$ python3 -q
>>> import numpy as np
>>> np.set_printoptions(precision=3, suppress=True, linewidth=140)
>>> def tidy(a):
...     return np.round(a, 3) + 0
... 
>>> arr = np.load("m.npy")
>>> arr
array([[ -0.3,  -0.1,  -0.6,  -0.6,  -2. ,  -1.2,   1.5],
       [  1.4,  -0.6,  -1.3,  -0.6, -42. ,   1.3,  -0.3],
       [  0.1,   0.9,   0.5,  -1.3,  24. ,  -0.4,  -0.5],
       [  0.9,   0.1,  -0.7,   2.2,  -4. ,   0.4,   0.4]])
>>> np.linalg.cond(arr) > 100
np.False_
>>> tidy(np.linalg.norm(arr, 2) / np.linalg.norm(arr))
np.float64(0.997)
>>> Y = arr / np.linalg.norm(arr, axis=1, keepdims=True)
>>> gram = Y @ Y.T
>>> tidy(gram)
array([[ 1.   ,  0.674, -0.682,  0.502],
       [ 0.674,  1.   , -0.996,  0.848],
       [-0.682, -0.996,  1.   , -0.871],
       [ 0.502,  0.848, -0.871,  1.   ]])
>>> (np.abs(gram) > 0.9).astype(int)
array([[1, 0, 0, 0],
       [0, 1, 1, 0],
       [0, 1, 1, 0],
       [0, 0, 0, 1]])
>>> tidy(np.linalg.norm(Y, axis=1))
array([1., 1., 1., 1.])
>>> left, sv, VT = np.linalg.svd(arr)
>>> tidy(sv)
array([48.645,  2.756,  2.196,  1.249])
>>> Y = left[:, :1] @ np.diag(sv[:1]) @ VT[:1]
>>> np.linalg.matrix_rank(arr, rtol=0.05)
np.int64(2)
>>> tidy(np.abs(arr - Y).max())
np.float64(2.176)
>>> M = np.load("case1.npy")
>>> M
array([[-0.32,  0.48,  0.19],
       [ 1.84, -1.38,  3.91],
       [-0.68,  0.79, -0.43],
       [-0.56,  0.34, -1.48],
       [-0.56,  0.98,  0.84],
       [-2.  ,  2.14, -1.93],
       [-0.8 ,  1.  , -0.25],
       [ 1.44, -1.96, -0.13]])
>>> x0 = np.array([-2, 0, 0])
>>> h1 = np.maximum(M @ x0, 0)
>>> np.maximum(M @ x0, 0) - np.maximum(-M @ x0, 0)
array([ 0.64, -3.68,  1.36,  1.12,  1.12,  4.  ,  1.6 , -2.88])
>>> tidy(np.maximum(M @ (3 * x0), 0))
array([ 1.92,  0.  ,  4.08,  3.36,  3.36, 12.  ,  4.8 ,  0.  ])
>>> r = np.linalg.matrix_rank(M)
>>> r
np.int64(2)
>>> N = np.linalg.svd(M)[2][r:].T
>>> [int(np.linalg.matrix_rank(M[:i])) for i in range(1, len(M) + 1)]
[1, 2, 2, 2, 2, 2, 2, 2]
>>> np.linalg.matrix_rank(M.T @ M), np.linalg.matrix_rank(M @ M.T)
(np.int64(2), np.int64(2))
>>> [int(np.linalg.matrix_rank(M[:, :j + 1])) for j in range(3)]
[1, 2, 2]
>>> feats = np.array([[0.25, 0.25, 0.0, 0.25, 0.0, 0.0, 0.25, 0.0],
...     [0.0, 0.5, 0.25, 0.0, 0.0, 0.0, 0.25, 0.0],
...     [0.25, 0.25, 0.25, 0.0, 0.0, 0.25, 0.0, 0.0],
...     [0.0, 0.0, 0.0, 0.5, 0.25, 0.25, 0.0, 0.0],
...     [0.2, 0.0, 0.2, 0.2, 0.2, 0.0, 0.0, 0.2],
...     [0.0, 0.0, 0.0, 0.0, 0.0, 1.0, 0.0, 0.0],
...     [0.0, 0.0, 0.0, 0.0, 0.0, 0.5, 0.5, 0.0],
...     [0.0, 0.0, 0.0, 0.25, 0.25, 0.0, 0.25, 0.25]])
>>> # rows sum to 1
>>> left, sv, VT = np.linalg.svd(feats, full_matrices=False)
>>> (sv > 1e-8).sum()
np.int64(8)
>>> np.abs(left[:, 0]).round(6).argmax()
np.int64(5)
>>> tidy(left.T @ left)
array([[1., 0., 0., 0., 0., 0., 0., 0.],
       [0., 1., 0., 0., 0., 0., 0., 0.],
       [0., 0., 1., 0., 0., 0., 0., 0.],
       [0., 0., 0., 1., 0., 0., 0., 0.],
       [0., 0., 0., 0., 1., 0., 0., 0.],
       [0., 0., 0., 0., 0., 1., 0., 0.],
       [0., 0., 0., 0., 0., 0., 1., 0.],
       [0., 0., 0., 0., 0., 0., 0., 1.]])
>>> np.allclose(left * sv @ VT, feats)
True
>>> tidy(left.T @ feats @ VT.T)
array([[1.226, 0.   , 0.   , 0.   , 0.   , 0.   , 0.   , 0.   ],
       [0.   , 0.856, 0.   , 0.   , 0.   , 0.   , 0.   , 0.   ],
       [0.   , 0.   , 0.692, 0.   , 0.   , 0.   , 0.   , 0.   ],
       [0.   , 0.   , 0.   , 0.523, 0.   , 0.   , 0.   , 0.   ],
       [0.   , 0.   , 0.   , 0.   , 0.334, 0.   , 0.   , 0.   ],
       [0.   , 0.   , 0.   , 0.   , 0.   , 0.287, 0.   , 0.   ],
       [0.   , 0.   , 0.   , 0.   , 0.   , 0.   , 0.133, 0.   ],
       [0.   , 0.   , 0.   , 0.   , 0.   , 0.   , 0.   , 0.02 ]])
>>> feats.sum(axis=1)
array([1., 1., 1., 1., 1., 1., 1., 1.])
>>> tidy(np.linalg.matrix_power(feats, 100))
array([[0., 0., 0., 0., 0., 1., 0., 0.],
       [0., 0., 0., 0., 0., 1., 0., 0.],
       [0., 0., 0., 0., 0., 1., 0., 0.],
       [0., 0., 0., 0., 0., 1., 0., 0.],
       [0., 0., 0., 0., 0., 1., 0., 0.],
       [0., 0., 0., 0., 0., 1., 0., 0.],
       [0., 0., 0., 0., 0., 1., 0., 0.],
       [0., 0., 0., 0., 0., 1., 0., 0.]])
>>> feats @ np.ones(8)
array([1., 1., 1., 1., 1., 1., 1., 1.])
>>> tidy(np.sort(np.abs(np.linalg.eigvals(feats)))[::-1])
array([1.   , 0.782, 0.654, 0.5  , 0.257, 0.257, 0.25 , 0.023])
>>> p = np.eye(8)[4]
>>> for _ in range(5):
...     p = p @ feats
...     print(p.round(3))
... 
[0.2 0.  0.2 0.2 0.2 0.  0.  0.2]
[0.14 0.1  0.09 0.24 0.14 0.1  0.1  0.09]
[0.086 0.108 0.076 0.206 0.111 0.232 0.132 0.05 ]
[0.062 0.094 0.068 0.159 0.086 0.369 0.127 0.035]
[0.05  0.08  0.058 0.121 0.066 0.489 0.111 0.026]
>>> r0, g = feats[7], feats[0]
>>> r0 @ g
np.float64(0.125)
>>> p = (r0 @ g) / (r0 @ r0) * r0
>>> g - p
array([ 0.25 ,  0.25 ,  0.   ,  0.125, -0.125,  0.   ,  0.125, -0.125])
>>> tidy(np.linalg.norm(r0 + g) ** 2 + np.linalg.norm(r0 - g) ** 2)
np.float64(1.0)
>>> (g - p) @ r0
np.float64(0.0)
>>> m1 = np.loadtxt("a.csv", delimiter=",")
>>> m1
array([[0., 1., 1., 1., 0., 0., 0., 0., 1.],
       [1., 0., 1., 1., 0., 1., 0., 0., 1.],
       [1., 1., 0., 1., 0., 1., 0., 0., 1.],
       [1., 1., 1., 0., 0., 1., 0., 0., 0.],
       [0., 0., 0., 0., 0., 0., 1., 1., 0.],
       [0., 1., 1., 1., 0., 0., 0., 0., 1.],
       [0., 0., 0., 0., 1., 0., 0., 1., 0.],
       [0., 0., 0., 0., 1., 0., 1., 0., 0.],
       [1., 1., 1., 0., 0., 1., 0., 0., 0.]])
>>> tidy(m1.mean(axis=0))
array([0.444, 0.556, 0.556, 0.444, 0.222, 0.444, 0.222, 0.222, 0.444])
>>> np.unravel_index(np.abs(m1).argmax(), m1.shape)
(np.int64(0), np.int64(1))
>>> m1 - m1[0]
array([[ 0.,  0.,  0.,  0.,  0.,  0.,  0.,  0.,  0.],
       [ 1., -1.,  0.,  0.,  0.,  1.,  0.,  0.,  0.],
       [ 1.,  0., -1.,  0.,  0.,  1.,  0.,  0.,  0.],
       [ 1.,  0.,  0., -1.,  0.,  1.,  0.,  0., -1.],
       [ 0., -1., -1., -1.,  0.,  0.,  1.,  1., -1.],
       [ 0.,  0.,  0.,  0.,  0.,  0.,  0.,  0.,  0.],
       [ 0., -1., -1., -1.,  1.,  0.,  0.,  1., -1.],
       [ 0., -1., -1., -1.,  1.,  0.,  1.,  0., -1.],
       [ 1.,  0.,  0., -1.,  0.,  1.,  0.,  0., -1.]])
>>> m1.shape
(9, 9)
>>> evals, V = np.linalg.eigh(m1)
>>> tidy(evals)
array([-2.   , -1.372, -1.   , -1.   , -1.   ,  0.   ,  0.   ,  2.   ,  4.372])
>>> np.abs(V[:, -1]).round(6).argmax()
np.int64(1)
>>> tidy(np.linalg.svd(m1, compute_uv=False))
array([4.372, 2.   , 2.   , 1.372, 1.   , 1.   , 1.   , 0.   , 0.   ])
>>> (evals > 1e-8).sum(), (evals < -1e-8).sum()
(np.int64(2), np.int64(5))
>>> evals.sum(), np.trace(m1)
(np.float64(0.0), np.float64(0.0))
>>> tidy(np.linalg.eigvalsh(m1 @ m1))
array([ 0.   ,  0.   ,  1.   ,  1.   ,  1.   ,  1.883,  4.   ,  4.   , 19.117])
>>> left, sv, VT = np.linalg.svd(m1)
>>> V = VT[:(sv > 1e-8).sum()]
>>> rng = np.random.default_rng(13)
>>> x0 = m1[1] + 2 * m1[0] + rng.integers(2) * np.eye(9)[0]
>>> x0
array([2., 2., 3., 3., 0., 1., 0., 0., 3.])
>>> tidy(V.T @ V)
array([[0.5, 0. , 0. , 0. , 0. , 0.5, 0. , 0. , 0. ],
       [0. , 1. , 0. , 0. , 0. , 0. , 0. , 0. , 0. ],
       [0. , 0. , 1. , 0. , 0. , 0. , 0. , 0. , 0. ],
       [0. , 0. , 0. , 0.5, 0. , 0. , 0. , 0. , 0.5],
       [0. , 0. , 0. , 0. , 1. , 0. , 0. , 0. , 0. ],
       [0.5, 0. , 0. , 0. , 0. , 0.5, 0. , 0. , 0. ],
       [0. , 0. , 0. , 0. , 0. , 0. , 1. , 0. , 0. ],
       [0. , 0. , 0. , 0. , 0. , 0. , 0. , 1. , 0. ],
       [0. , 0. , 0. , 0.5, 0. , 0. , 0. , 0. , 0.5]])
>>> data = np.load("mat.npy")
>>> data
array([[ 0.,  1., -3.,  2., -1., -2., -3.,  2.],
       [ 1.,  0.,  0.,  0.,  0.,  0.,  0.,  0.],
       [-3.,  0.,  0.,  0.,  0.,  0.,  0.,  0.],
       [ 2.,  0.,  0.,  0.,  0.,  0.,  0.,  0.],
       [-1.,  0.,  0.,  0.,  0.,  0.,  0.,  0.],
       [-2.,  0.,  0.,  0.,  0.,  0.,  0.,  0.],
       [-3.,  0.,  0.,  0.,  0.,  0.,  0.,  0.],
       [ 2.,  0.,  0.,  0.,  0.,  0.,  0.,  0.]])
>>> # rows 2 and 6 are equal
>>> x0 = np.array([0, -3, 0, 0, 0, 0, 3, 3])
>>> data @ np.ones(8)
array([-4.,  1., -3.,  2., -1., -2., -3.,  2.])
>>> (data * x0).sum(axis=1)
array([-6.,  0.,  0.,  0.,  0.,  0.,  0.,  0.])
>>> data @ x0
array([-6.,  0.,  0.,  0.,  0.,  0.,  0.,  0.])
>>> (data @ x0).argmax()
np.int64(1)
>>> X = np.load("x.npy")
>>> X
array([[1.1, 1. , 3. , 0. , 3. ],
       [1. , 3.1, 2. , 2. , 1. ],
       [1. , 0. , 1.1, 0. , 3. ],
       [3. , 1. , 2. , 2.1, 1. ],
       [1. , 1. , 3. , 0. , 3.1]])
>>> r0, g = X[0], X[4]
>>> r0 @ r0
np.float64(20.21)
>>> p = (r0 @ g) / (r0 @ r0) * r0
>>> tidy((g - p) @ r0)
np.float64(0.0)
>>> tidy(g - p)
array([-0.11 , -0.009, -0.028,  0.   ,  0.072])
>>> tidy(np.outer(r0, g))
array([[1.1 , 1.1 , 3.3 , 0.  , 3.41],
       [1.  , 1.  , 3.  , 0.  , 3.1 ],
       [3.  , 3.  , 9.  , 0.  , 9.3 ],
       [0.  , 0.  , 0.  , 0.  , 0.  ],
       [3.  , 3.  , 9.  , 0.  , 9.3 ]])
>>> idx = rng.permutation(5)
>>> idx
array([0, 2, 4, 3, 1])
>>> Y = X[idx][:, idx]
>>> np.allclose(Y, X)
False
>>> tidy(np.linalg.det(Y)), tidy(np.linalg.det(X[idx]))
(np.float64(-2.88), np.float64(-2.88))
>>> np.diag(Y)
array([1.1, 1.1, 3.1, 2.1, 3.1])
>>> tidy(np.linalg.det(X))
np.float64(-2.88)
>>> tidy(np.sort(np.abs(np.linalg.eigvals(X))))
array([0.1  , 1.017, 1.524, 2.523, 7.37 ])
>>> tidy(np.linalg.eigvals(X).sum().real)
np.float64(10.5)
>>> np.einsum("ij,ji->", X, X)
np.float64(64.05)
>>> tidy(np.linalg.det(X[::-1]))
np.float64(-2.88)
>>> tidy(np.linalg.det(2 * X)), tidy(np.linalg.det(X))
(np.float64(-92.16), np.float64(-2.88))
>>> tidy(np.linalg.eigvals(X))
array([ 7.37 ,  2.523,  1.524,  0.1  , -1.017])
>>> Y = np.array([[2, 1, 2],
...     [1, 0, 1],
...     [-2, 0, 1],
...     [-2, -2, 1],
...     [-1, 0, 0],
...     [2, 1, -2]])
>>> C = np.array([[2, -2, -2, 1, 2, 1, -1, 3, -3],
...     [2, 3, -1, -3, 2, 1, 0, 0, 2],
...     [-2, 2, 0, 3, 0, 0, -2, 0, 2]])
>>> A = Y @ C
>>> A
array([[  2,   3,  -5,   5,   6,   3,  -6,   6,   0],
       [  0,   0,  -2,   4,   2,   1,  -3,   3,  -1],
       [ -6,   6,   4,   1,  -4,  -2,   0,  -6,   8],
       [-10,   0,   6,   7,  -8,  -4,   0,  -6,   4],
       [ -2,   2,   2,  -1,  -2,  -1,   1,  -3,   3],
       [ 10,  -5,  -5,  -7,   6,   3,   2,   6,  -8]])
>>> evals, V = np.linalg.eigh(data)
>>> x0 = np.array([-3, -2, 2, 3, -1, -3, -2, 1])
>>> tidy(V * np.maximum(evals, 0) @ V.T)
array([[ 2.828,  0.5  , -1.5  ,  1.   , -0.5  , -1.   , -1.5  ,  1.   ],
       [ 0.5  ,  0.088, -0.265,  0.177, -0.088, -0.177, -0.265,  0.177],
       [-1.5  , -0.265,  0.795, -0.53 ,  0.265,  0.53 ,  0.795, -0.53 ],
       [ 1.   ,  0.177, -0.53 ,  0.354, -0.177, -0.354, -0.53 ,  0.354],
       [-0.5  , -0.088,  0.265, -0.177,  0.088,  0.177,  0.265, -0.177],
       [-1.   , -0.177,  0.53 , -0.354,  0.177,  0.354,  0.53 , -0.354],
       [-1.5  , -0.265,  0.795, -0.53 ,  0.265,  0.53 ,  0.795, -0.53 ],
       [ 1.   ,  0.177, -0.53 ,  0.354, -0.177, -0.354, -0.53 ,  0.354]])
>>> tidy(np.linalg.eigvalsh(data[1:, 1:]))
array([0., 0., 0., 0., 0., 0., 0.])
>>> tidy(V * np.abs(evals) @ V.T)
array([[ 5.657,  0.   ,  0.   ,  0.   ,  0.   ,  0.   ,  0.   ,  0.   ],
       [ 0.   ,  0.177, -0.53 ,  0.354, -0.177, -0.354, -0.53 ,  0.354],
       [ 0.   , -0.53 ,  1.591, -1.061,  0.53 ,  1.061,  1.591, -1.061],
       [ 0.   ,  0.354, -1.061,  0.707, -0.354, -0.707, -1.061,  0.707],
       [ 0.   , -0.177,  0.53 , -0.354,  0.177,  0.354,  0.53 , -0.354],
       [ 0.   , -0.354,  1.061, -0.707,  0.354,  0.707,  1.061, -0.707],
       [ 0.   , -0.53 ,  1.591, -1.061,  0.53 ,  1.061,  1.591, -1.061],
       [ 0.   ,  0.354, -1.061,  0.707, -0.354, -0.707, -1.061,  0.707]])
>>> idx = rng.integers(0, 2, 6)
>>> E = np.array([[0, 2, -1, 0, 0, -2],
...     [-1, 0, 0, 0, 2, 2],
...     [0, 1, -2, -1, -2, 1],
...     [-1, 0, -1, 1, -2, 1],
...     [2, -2, -1, -2, 1, 0],
...     [-2, 1, 2, -1, 0, -1]]) * (idx[:, None] == idx)
>>> E
array([[ 0,  2,  0,  0,  0, -2],
       [-1,  0,  0,  0,  0,  2],
       [ 0,  0, -2, -1, -2,  0],
       [ 0,  0, -1,  1, -2,  0],
       [ 0,  0, -1, -2,  1,  0],
       [-2,  1,  0,  0,  0, -1]])
>>> # 2 blocks once reordered
>>> q, V = np.linalg.qr(E[:, :1])[0], np.linalg.qr(E[:, 1:])[0]
>>> sv = np.linalg.svd(q.T @ V, compute_uv=False)
>>> tidy(np.linalg.norm(q @ q.T - V @ V.T, 2))
np.float64(1.0)
>>> r0 = np.array([0, -1, 0, 1, 2, -1])
>>> Y = E + np.outer(r0, np.eye(6)[4])
>>> np.linalg.matrix_rank(Y - E)
np.int64(1)
>>> tidy(np.linalg.det(Y) / np.linalg.det(E)), tidy(1 + np.linalg.solve(E, r0)[4])
(np.float64(4.0), np.float64(4.0))
>>> x0 = np.array([0, 1, 0, 2, 3, 3, 3, 0])
>>> feats @ np.eye(8)[4]
array([0.  , 0.  , 0.  , 0.25, 0.2 , 0.  , 0.  , 0.25])
>>> (feats * x0).sum(axis=1)
array([1.5 , 1.25, 1.  , 2.5 , 1.  , 3.  , 3.  , 2.  ])
>>> np.einsum("ij,j->i", feats, x0)
array([1.5 , 1.25, 1.  , 2.5 , 1.  , 3.  , 3.  , 2.  ])
>>> tidy(feats * x0)
array([[0.  , 0.25, 0.  , 0.5 , 0.  , 0.  , 0.75, 0.  ],
       [0.  , 0.5 , 0.  , 0.  , 0.  , 0.  , 0.75, 0.  ],
       [0.  , 0.25, 0.  , 0.  , 0.  , 0.75, 0.  , 0.  ],
       [0.  , 0.  , 0.  , 1.  , 0.75, 0.75, 0.  , 0.  ],
       [0.  , 0.  , 0.  , 0.4 , 0.6 , 0.  , 0.  , 0.  ],
       [0.  , 0.  , 0.  , 0.  , 0.  , 3.  , 0.  , 0.  ],
       [0.  , 0.  , 0.  , 0.  , 0.  , 1.5 , 1.5 , 0.  ],
       [0.  , 0.  , 0.  , 0.5 , 0.75, 0.  , 0.75, 0.  ]])
>>> feats @ x0
array([1.5 , 1.25, 1.  , 2.5 , 1.  , 3.  , 3.  , 2.  ])
>>> np.sign((feats @ x0).round(6))
array([1., 1., 1., 1., 1., 1., 1., 1.])
